% python3 -q
>>> import numpy as np
>>> import numpy.linalg as la
>>> np.set_printoptions(precision=1, suppress=True, linewidth=200, legacy="1.25")
>>> F = np.array([[1, 0, 0, 0], [0, 1, 0, 0], [0, 0, 1, 0], [0, 0, 0, 1]])
>>> np.round(la.det(F), 1)
1.0
>>> (la.matrix_power((F != 0) + (F.T != 0) + np.eye(4), 4) > 0).astype(int)
array([[1, 0, 0, 0],
       [0, 1, 0, 0],
       [0, 0, 1, 0],
       [0, 0, 0, 1]])
>>> np.allclose(F @ F.T, F.T @ F)
True
>>> np.fft.fft(F[0])
array([1.+0.j, 1.+0.j, 1.+0.j, 1.+0.j])
>>> F @ (-1.0) ** np.arange(4)
array([ 1., -1.,  1., -1.])
>>> (F @ F)[0]
array([1, 0, 0, 0])
>>> A = np.load("block7.npy")
>>> A
array([[ 0,  3,  0,  0],
       [-4,  5,  0,  0],
       [ 0,  0,  0,  3],
       [ 0,  0, -4,  5]])
>>> x = np.array([1, 4, 0, 8])
>>> y = A @ x
>>> beta, lr = np.zeros(4), 1 / la.norm(A, 2) ** 2
>>> for i in range(8):
...     beta -= lr * A.T @ (A @ beta - y)
...     if i % 2 == 0: print(i, round(la.norm(A @ beta - y), 1))
... 
0 8.7
2 7.6
4 6.6
6 5.8
>>> round(float(la.cond(A)), 1)
3.9
>>> beta
array([-0.5,  3. , -2.1,  6.6])
>>> K = np.loadtxt("w.csv", delimiter=",")
>>> K
array([[0., 2., 0., 0., 0., 0.],
       [0., 2., 0., 0., 0., 0.],
       [1., 0., 0., 0., 0., 0.],
       [0., 0., 0., 2., 0., 0.],
       [0., 0., 0., 2., 0., 0.],
       [0., 0., 1., 0., 0., 0.],
       [0., 0., 0., 0., 0., 2.],
       [0., 0., 0., 0., 0., 2.],
       [0., 0., 0., 0., 1., 0.]])
>>> np.round(la.norm(K, "nuc"), 1)
11.5
>>> la.norm(K, axis=1)
array([2., 2., 1., 2., 2., 1., 2., 2., 1.])
>>> round(la.norm(K) ** 2 / la.norm(K, 2) ** 2, 1)
3.4
>>> np.round(la.norm(K, 2), 1)
2.8
>>> la.norm(K, axis=1).argmax()
0
